% ipython --no-banner

In [1]: import numpy as np

In [2]: np.set_printoptions(suppress=True, linewidth=160)

In [3]: rnd = lambda a: np.round(a, 3) + 0

In [4]: W0 = np.load("mat.npy")

In [5]: rnd(W0)
Out[5]: 
array([[ -1.979, -25.223, -15.455, -15.496],
       [ -1.76 , -18.101, -10.573, -10.895],
       [ -1.659, -15.37 ,  -8.768,  -9.14 ],
       [ -1.514, -11.933,  -6.567,  -6.946],
       [ -1.494, -11.506,  -6.301,  -6.674],
       [ -1.344,  -8.625,  -4.551,  -4.854],
       [ -1.279,  -7.558,  -3.929,  -4.186],
       [ -0.661,  -1.529,  -0.878,  -0.579],
       [ -0.485,  -0.828,  -0.607,  -0.229],
       [ -0.456,  -0.739,  -0.572,  -0.189],
       [ -0.106,  -0.109,  -0.182,  -0.002],
       [ -0.076,  -0.077,  -0.136,  -0.001],
       [  0.251,   0.299,   0.739,   0.032],
       [  0.929,   3.338,   6.859,   1.606],
       [  1.305,   7.97 ,  14.382,   4.443],
       [  1.413,   9.869,  17.268,   5.638],
       [  1.959,  24.527,  38.004,  15.045]])

In [6]: np.linalg.cond(W0) > 100
Out[6]: np.True_

In [7]: np.argsort(-np.linalg.norm(W0, axis=0).round(6), kind="stable")[:3]
Out[7]: array([2, 1, 3])

In [8]: left, sv, Vt = np.linalg.svd(W0)

In [9]: V = Vt[:(sv > 1e-8).sum()]

In [10]: rng = np.random.default_rng(18)

In [11]: x0 = W0[7] + 2 * W0[5] + rng.integers(2) * np.eye(4)[3]

In [12]: rnd(x0)
Out[12]: array([ -3.349, -18.78 ,  -9.981,  -9.287])

In [13]: rnd(V.T @ V)
Out[13]: 
array([[ 0.765,  0.235,  0.   , -0.353],
       [ 0.235,  0.765,  0.   ,  0.353],
       [ 0.   ,  0.   ,  1.   ,  0.   ],
       [-0.353,  0.353,  0.   ,  0.471]])

In [14]: np.allclose(V.T @ V @ x0, x0)
Out[14]: False

In [15]: np.linalg.matrix_rank(np.vstack([W0, x0]))
Out[15]: np.int64(4)
